>>> import numpy as np
>>> np.set_printoptions(precision=2, suppress=True, linewidth=140, sign=" ")
>>> def rd(a):
...     return np.round(a, 2) + 0
... 
>>> O, _ = np.linalg.qr(np.array([[0.8, 0.7, 0.0, -0.4, -0.4, 0.3],
...     [3.3, -0.3, -0.1, -0.3, 0.2, 1.1],
...     [-0.4, -0.6, 0.7, 1.4, 0.3, -1.8],
...     [-0.3, 0.3, 0.7, 3.2, -0.4, 0.6],
...     [0.5, 1.4, 0.7, -0.7, 0.3, -0.1],
...     [1.6, 0.8, -1.8, 0.2, 0.9, 0.3]]))
>>> F = 4 * O
>>> print(rd(F))
[[-0.84  1.31 -0.46  0.29  2.21  2.9 ]
 [-3.46 -1.48 -1.23  0.03  0.09 -0.6 ]
 [ 0.42 -1.19 -1.15 -1.16 -2.42  2.43]
 [ 0.31  0.72 -1.32 -3.42  1.05 -0.91]
 [-0.52  2.9  -1.84  0.92 -1.67 -0.57]
 [-1.68  1.32  2.8  -1.43 -1.18  0.4 ]]
>>> r0 = np.array([2, -3, -2, -3, -2, 3])
>>> B = F + np.outer(r0, np.eye(6)[3])
>>> print(rd(np.linalg.det(B) / np.linalg.det(F)), rd(1 + np.linalg.solve(F, r0)[3]))
1.43 1.43
>>> print(np.linalg.matrix_rank(B - F))
1
>>> print(rd(F @ F.T))
[[ 16.   0.   0.   0.   0.   0.]
 [  0.  16.   0.   0.   0.   0.]
 [  0.   0.  16.   0.   0.   0.]
 [  0.   0.   0.  16.   0.   0.]
 [  0.   0.   0.   0.  16.   0.]
 [  0.   0.   0.   0.   0.  16.]]
>>> rng = np.random.default_rng(14)
>>> z = rng.permutation(6)
>>> print(z)
[ 4  0  3  1  2  5]
>>> B = F[z][:, z]
>>> print(rd(np.diag(B)))
[-1.67 -0.84 -3.42 -1.48 -1.15  0.4 ]
>>> print(rd(np.linalg.det(B)), rd(np.linalg.det(F[z])))
-4096.0 -4096.0
>>> print(np.allclose(B, F))
False
>>> z = rng.permutation(6)
>>> B = F[:, z] * rng.choice([-1, 1], 6)
>>> print(rd(B))
[[ 1.31 -2.21 -0.46  0.84  0.29  2.9 ]
 [-1.48 -0.09 -1.23  3.46  0.03 -0.6 ]
 [-1.19  2.42 -1.15 -0.42 -1.16  2.43]
 [ 0.72 -1.05 -1.32 -0.31 -3.42 -0.91]
 [ 2.9   1.67 -1.84  0.52  0.92 -0.57]
 [ 1.32  1.18  2.8   1.68 -1.43  0.4 ]]
>>> Uu, _, Vh = np.linalg.svd(F.T @ B)
>>> print(rd(np.linalg.lstsq(F, B)[0]))
[[ 0.  0.  0. -1.  0.  0.]
 [ 1.  0.  0.  0.  0.  0.]
 [ 0.  0.  1.  0.  0.  0.]
 [ 0.  0.  0.  0.  1.  0.]
 [ 0. -1.  0.  0.  0.  0.]
 [ 0.  0.  0.  0.  0.  1.]]
>>> print(z)
[ 1  4  2  0  3  5]
>>> blk = np.stack([B, -2 * B, B[::-1]])
>>> print(np.linalg.matrix_rank(blk.reshape(3, -1)))
2
>>> print(rd(np.einsum("bij,cij->bc", blk, blk)))
[[  96. -192.    0.]
 [-192.  384.    0.]
 [   0.    0.   96.]]
>>> print((blk @ B.T).shape)
(3, 6, 6)
>>> J = np.load("out8.npy")
>>> print(J)
[[ 2.26 -2.14  0.22 -2.24  2.32]
 [ 4.59 -7.43  4.69 -0.05  1.92]
 [ 4.73 -6.31  3.42 -0.57  2.99]
 [ 2.26 -0.72 -0.03 -2.76  4.43]
 [ 6.04 -6.48  3.51 -2.4   3.56]
 [ 2.08 -1.45 -1.27 -2.81  2.28]
 [ 5.27 -5.72  2.75 -1.59  3.86]
 [ 5.16 -6.8   2.72 -1.73  1.9 ]
 [ 2.48 -2.65 -0.92 -3.63  5.19]
 [ 2.23 -2.14 -1.62 -2.58  3.4 ]
 [ 3.29 -2.46 -0.95 -2.87  3.03]
 [ 3.29 -8.04  4.11 -0.42  3.01]
 [ 2.83 -2.51  0.46 -3.63  4.03]
 [ 4.72 -8.06  4.56  0.45  0.81]
 [ 6.1  -6.13  2.71 -0.42  1.43]
 [ 2.37 -1.41 -1.55 -2.75  3.07]
 [ 1.42 -1.04  0.7  -1.27  2.75]
 [ 4.87 -8.6   4.54 -0.67  2.35]
 [ 2.99 -0.36  0.19 -3.56  3.31]
 [ 1.58 -0.51 -0.77 -4.76  2.7 ]
 [ 5.86 -7.97  4.2  -0.41  3.18]]
>>> z = J[:, 4] > np.median(J[:, 4])
>>> r0 = J[z].mean(axis=0) - J[~z].mean(axis=0)
>>> print(np.argsort(-np.abs(r0).round(6), kind="stable"))
[ 1  2  4  3  0]
>>> print(z.astype(int))
[ 0  0  0  1  1  0  1  0  1  1  1  0  1  0  0  1  0  0  1  0  1]
>>> print(((J - J.mean(axis=0)) @ r0 > 0).astype(int))
[ 1  0  0  1  0  1  0  0  1  1  1  0  1  0  0  1  1  0  1  1  0]
>>> r0 = np.array([-2, -3, -5])
>>> print(rd(np.cross(J[2, :3], J[1, :3])))
[-4.18 -6.49 -6.18]
>>> print(rd(np.correlate(J[2], J[1], "full")))
[  9.08 -12.35  29.07 -66.    90.4  -57.2   33.96 -24.83  13.72]
>>> B = J / np.linalg.norm(J, axis=1, keepdims=True)
>>> C2 = B @ B.T
>>> print(rd(np.degrees(np.arccos(np.clip(C2[20, 4], -1, 1)))))
13.26
>>> data = np.load("block0.npy")
>>> print(data)
[[ 60   2   0   0   2   1   0   2   2]
 [  2   2   0   0   0   0   2   2   0]
 [  2   2  82   1   0   2   0   1   1]
 [  2   2   1   0   0   0   1   0   1]
 [  0   2   0   2 -29   2   2   1   1]
 [  0   0   0   1   0 -79   2   2   1]
 [  0   2   0   0   2   2 -59   1   1]
 [  0   0   2   0   2   2   0  30   0]
 [  1   2   2   1   0   2   2   2 -10]]
>>> print([round(float(x), 2) for x in np.linalg.svd(data, compute_uv=False)[:3]])
[82.52, 78.97, 60.18]
>>> print(np.linalg.cond(data) > 100)
True
>>> Uu, sig, Vh = np.linalg.svd(data)
>>> print(rd(sig))
[ 82.52  78.97  60.18  59.08  30.29  28.9   10.22   2.83   0.06]
>>> print(np.argmax(sig[:-1] / (sig[1:] + 1e-6)) + 1)
8
>>> B = Uu[:, :8] @ np.diag(sig[:8]) @ Vh[:8]
>>> print(rd(np.abs(data - B).max()))
0.04
>>> print(rd(B))
[[ 60.     2.     0.     0.     2.     1.     0.     2.     2.  ]
 [  2.     2.     0.     0.04   0.     0.     2.     2.     0.  ]
 [  2.     2.    82.     1.     0.     2.     0.     1.     1.  ]
 [  2.     2.     1.    -0.04   0.     0.     1.     0.     1.  ]
 [  0.     2.     0.     2.   -29.     2.     2.     1.     1.  ]
 [  0.     0.     0.     1.     0.   -79.     2.     2.     1.  ]
 [  0.     2.     0.     0.     2.     2.   -59.     1.     1.  ]
 [  0.     0.     2.     0.     2.     2.     0.    30.     0.  ]
 [  1.     2.     2.     1.     0.     2.     2.     2.   -10.  ]]
>>> print(rd(np.linalg.norm(data - B, 2)), rd(sig[8]))
0.06 0.06
>>> E = np.load("x.npy")
>>> print(E)
[[-1.9  1.2  1.4  1.4  0.  -1.7 -0.6  1.2 -0.8]
 [-0.8  1.2  0.6  0.  -1.6 -0.2 -0.1  2.4  0.6]
 [-0.4 -1.2  0.9 -0.5 -0.2 -1.1  0.3  0.7 -0.3]
 [-0.4 -0.3 -0.8  0.6  0.8  1.6  0.6 -1.  -1.5]]
>>> blk = np.stack([E, 2 * E, E[::-1]])
>>> print(np.linalg.matrix_rank(blk.reshape(3, -1)))
2
>>> theta = np.radians(120)
>>> Rm = np.eye(9)
>>> Rm[2, 2] = Rm[6, 6] = np.cos(theta)
>>> Rm[2, 6], Rm[6, 2] = -np.sin(theta), np.sin(theta)
>>> print(rd(Rm))
[[ 1.    0.    0.    0.    0.    0.    0.    0.    0.  ]
 [ 0.    1.    0.    0.    0.    0.    0.    0.    0.  ]
 [ 0.    0.   -0.5   0.    0.    0.   -0.87  0.    0.  ]
 [ 0.    0.    0.    1.    0.    0.    0.    0.    0.  ]
 [ 0.    0.    0.    0.    1.    0.    0.    0.    0.  ]
 [ 0.    0.    0.    0.    0.    1.    0.    0.    0.  ]
 [ 0.    0.    0.87  0.    0.    0.   -0.5   0.    0.  ]
 [ 0.    0.    0.    0.    0.    0.    0.    1.    0.  ]
 [ 0.    0.    0.    0.    0.    0.    0.    0.    1.  ]]
>>> B = E @ Rm.T
>>> print(rd(np.linalg.svd(E, compute_uv=False)), rd(np.linalg.svd(B, compute_uv=False)))
[ 4.76  2.84  2.23  1.53] [ 4.76  2.84  2.23  1.53]
>>> print(np.allclose(E @ E.T, B @ B.T))
True
>>> print(rd(np.linalg.det(Rm)), np.trace(Rm))
1.0 6.0
>>> print(rd(B))
[[-1.9   1.2  -0.18  1.4   0.   -1.7   1.51  1.2  -0.8 ]
 [-0.8   1.2  -0.21  0.   -1.6  -0.2   0.57  2.4   0.6 ]
 [-0.4  -1.2  -0.71 -0.5  -0.2  -1.1   0.63  0.7  -0.3 ]
 [-0.4  -0.3  -0.12  0.6   0.8   1.6  -0.99 -1.   -1.5 ]]
>>> print(np.allclose(np.linalg.norm(E, axis=1), np.linalg.norm(B, axis=1)))
True
>>> r0 = np.array([-1, -3])
>>> print(rd(np.convolve(E[2], r0)))
[ 0.4  2.4  2.7 -2.2  1.7  1.7  3.  -1.6 -1.8  0.9]
>>> print(rd(np.cross(E[2, :3], E[1, :3])))
[-1.8  -0.48 -1.44]
>>> print(np.polyval(r0, E[2]))
[-2.6 -1.8 -3.9 -2.5 -2.8 -1.9 -3.3 -3.7 -2.7]
>>> x = np.array([2, 2, 1, 0, 0, 2, 0, 1, 0])
>>> print(rd(E @ np.ones(9)))
[ 0.2  2.1 -1.8 -0.4]
>>> print(rd(E @ (2 * x)))
[-4.4  6.8 -7.6  0. ]
>>> print(rd((E * x).sum(axis=1)))
[-2.2  3.4 -3.8  0. ]
>>> print(E @ np.eye(9)[3])
[ 1.4  0.  -0.5  0.6]
>>> A = np.loadtxt("data.csv", delimiter=",")
>>> print(A)
[[ 0.9  0.1  0.7  0.7  0.2 -0.6 -0.1]
 [ 1.5 -0.3 -1.5  0.7 -0.5 -0.5 -0.3]
 [ 1.8  1.3  1.8  1.2  0.6 -1.  -1.8]
 [ 2.1 -1.1  0.3 -0.3  0.6 -0.1  0.1]
 [-0.2  1.1 -0.5  1.1 -0.4 -0.4 -0.3]
 [-0.1  0.5 -0.2 -0.8 -0.3  0.  -0.8]
 [-1.4  0.5 -1.2  0.3  0.8 -1.  -0.1]
 [ 1.   1.  -0.9  2.3 -0.6 -0.3  0.3]
 [ 0.5  0.5 -1.1  0.5  1.6  1.   1.7]]
>>> x = np.array([3, 3, 3, 3, 3, 0, 0])
>>> target = A @ x
>>> b, lr = np.zeros(7), 1 / np.linalg.norm(A, 2) ** 2
>>> for i in range(25):
...     b -= lr * A.T @ (A @ b - target)
...     if i % 5 == 0: print(i, round(np.linalg.norm(A @ b - target), 2))
... 
0 7.72
5 1.6
10 0.38
15 0.14
20 0.07
>>> print(rd(b))
[ 2.98  2.95  3.    3.04  3.02  0.01 -0.02]
>>> B = np.array([[5, 0], [2, 2], [0, -1], [2, 4], [-3, 5], [2, 1], [-2, -1]])
>>> print(rd(np.einsum("ik,kj->ji", A, B)))
[[ 4.5  9.4 13.8  5.5  4.4  1.4 -9.6 12.2 -1.7]
 [ 2.8  1.   9.4 -0.9  5.  -2.7  6.5  8.5 11.4]]
>>> print(rd(A @ B))
[[ 4.5  2.8]
 [ 9.4  1. ]
 [13.8  9.4]
 [ 5.5 -0.9]
 [ 4.4  5. ]
 [ 1.4 -2.7]
 [-9.6  6.5]
 [12.2  8.5]
 [-1.7 11.4]]
>>> print(rd(np.einsum("ij,ij->i", A, A)))
[  2.21   5.67  14.21   6.18   3.12   1.67   5.39   8.64   8.41]
>>> print(np.linalg.matrix_rank(A @ B))
2
>>> print(rd(np.einsum("ik,kj->ij", A, B)))
[[ 4.5  2.8]
 [ 9.4  1. ]
 [13.8  9.4]
 [ 5.5 -0.9]
 [ 4.4  5. ]
 [ 1.4 -2.7]
 [-9.6  6.5]
 [12.2  8.5]
 [-1.7 11.4]]
>>> M = np.load("mat.npy")
>>> print(M)
[[ 27  -9  -6   3   3  -3   9  -6   9   0]
 [ -9   5  -2  -1   2   4   0  -1  -8  -4]
 [ -6  -2  10   2  -7  -3  -7   5   9   6]
 [  3  -1   2  11  -1   9   5 -10   5  -8]
 [  3   2  -7  -1   5   3   5  -4  -7  -5]
 [ -3   4  -3   9   3  13   7 -12  -5 -13]
 [  9   0  -7   5   5   7   9 -10  -3  -9]
 [ -6  -1   5 -10  -4 -12 -10  14   2  13]
 [  9  -8   9   5  -7  -5  -3   2  17   7]
 [  0  -4   6  -8  -5 -13  -9  13   7  14]]
>>> z = rng.permutation(10)
>>> print(z)
[ 4  2  6  5  9  3  0  8  1  7]
>>> B = M[z][:, z]
>>> print(B)
[[  5  -7   5   3  -5  -1   3  -7   2  -4]
 [ -7  10  -7  -3   6   2  -6   9  -2   5]
 [  5  -7   9   7  -9   5   9  -3   0 -10]
 [  3  -3   7  13 -13   9  -3  -5   4 -12]
 [ -5   6  -9 -13  14  -8   0   7  -4  13]
 [ -1   2   5   9  -8  11   3   5  -1 -10]
 [  3  -6   9  -3   0   3  27   9  -9  -6]
 [ -7   9  -3  -5   7   5   9  17  -8   2]
 [  2  -2   0   4  -4  -1  -9  -8   5  -1]
 [ -4   5 -10 -12  13 -10  -6   2  -1  14]]
>>> print(np.trace(B))
125
>>> O, evecs = np.linalg.qr(F[:, :2])[0], np.linalg.qr(F[:, 2:])[0]
>>> sig = np.linalg.svd(O.T @ evecs, compute_uv=False)
>>> print(rd(sig))
[ 0.  0.]
>>> K = np.load("arr.npy")
>>> print(K)
[[ 4 10  2  5]
 [ 8 -8  4 -4]
 [ 2  5  4 10]
 [ 4 -4  8 -8]]
>>> B = np.array([[0, 3, -3], [1, 2, -1], [-2, -1, 1], [3, 3, 2]])
>>> print(np.einsum("ik,kj->ij", K, B))
[[ 21  45 -10]
 [-28  -8 -20]
 [ 27  42  13]
 [-44 -28 -16]]
>>> print(np.linalg.matrix_rank(np.vstack([K, B.T])))
4
>>> print(np.einsum("ij->j", K))
[ 18   3  18   3]
>>> print(np.einsum("ik,kj->ji", K, B))
[[ 21 -28  27 -44]
 [ 45  -8  42 -28]
 [-10 -20  13 -16]]
>>> print(K @ B)
[[ 21  45 -10]
 [-28  -8 -20]
 [ 27  42  13]
 [-44 -28 -16]]
>>> print(np.vstack([K, B.T]).shape)
(7, 4)
>>> r0 = np.array([2, 1, 1, 2])
>>> B = K + np.outer(r0, np.eye(4)[0])
>>> print(np.linalg.matrix_rank(B - K))
1
>>> print(np.linalg.matrix_rank(np.linalg.inv(B) - np.linalg.inv(K), tol=1e-8))
1
>>> B = np.linalg.inv(K)
>>> print(rd(np.linalg.det(K) * B))
[[ 672.  840. -336. -420.]
 [ 672. -336. -336.  168.]
 [-336. -420.  672.  840.]
 [-336.  168.  672. -336.]]
>>> print(rd(K @ B))
[[ 1.  0.  0.  0.]
 [ 0.  1.  0.  0.]
 [ 0.  0.  1.  0.]
 [ 0.  0.  0.  1.]]
>>> print((np.abs(B) > 1e-9).astype(int))
[[ 1  1  1  1]
 [ 1  1  1  1]
 [ 1  1  1  1]
 [ 1  1  1  1]]
>>> print(rd(np.linalg.cond(K)))
4.56
>>> print(rd(np.linalg.inv(B)))
[[ 4. 10.  2.  5.]
 [ 8. -8.  4. -4.]
 [ 2.  5.  4. 10.]
 [ 4. -4.  8. -8.]]
>>> print(rd(np.linalg.det(K) * np.linalg.det(B)))
1.0
>>> X = np.array([[-0.17, 1.06, 0.05, 1.63, -2.52, -0.28, 1.33],
...     [0.14, 0.41, -0.48, 2.09, -1.65, -0.44, 1.87],
...     [0.0, -4.43, 1.1, -0.73, 1.75, -1.4, -0.51],
...     [-0.94, 0.18, 4.24, -1.65, -4.49, -1.46, -1.51],
...     [0.64, 0.99, 3.02, -2.25, -0.79, -1.24, -1.13],
...     [-1.12, -0.4, 2.56, -0.68, -3.51, -0.78, -1.01],
...     [0.29, -1.9, 1.57, -0.64, 0.21, -1.34, -0.16]])
>>> print(rd((X + X.T) / 2))
[[-0.17  0.6   0.02  0.34 -0.94 -0.7   0.81]
 [ 0.6   0.41 -2.46  1.14 -0.33 -0.42 -0.01]
 [ 0.02 -2.46  1.1   1.76  2.38  0.58  0.53]
 [ 0.34  1.14  1.76 -1.65 -3.37 -1.07 -1.08]
 [-0.94 -0.33  2.38 -3.37 -0.79 -2.38 -0.46]
 [-0.7  -0.42  0.58 -1.07 -2.38 -0.78 -1.18]
 [ 0.81 -0.01  0.53 -1.08 -0.46 -1.18 -0.16]]
>>> print(rd(np.linalg.det(X)))
0.0
>>> print(rd(np.abs(np.linalg.eigvals(X)).max()))
6.0
>>> print(rd((X - X.T) / 2))
[[ 0.    0.46  0.02  1.28 -1.58  0.42  0.52]
 [-0.46  0.    1.98  0.96 -1.32 -0.02  1.88]
 [-0.02 -1.98  0.   -2.49 -0.64 -1.98 -1.04]
 [-1.28 -0.96  2.49  0.   -1.12 -0.39 -0.44]
 [ 1.58  1.32  0.64  1.12  0.    1.13 -0.67]
 [-0.42  0.02  1.98  0.39 -1.13  0.    0.17]
 [-0.52 -1.88  1.04  0.44  0.67 -0.17  0.  ]]
>>> print(np.trace(X))
-2.04
>>> print(rd(np.sort(np.abs(np.linalg.eigvals(X)))))
[ 0.    0.    0.    2.09  2.95  2.95  6.  ]
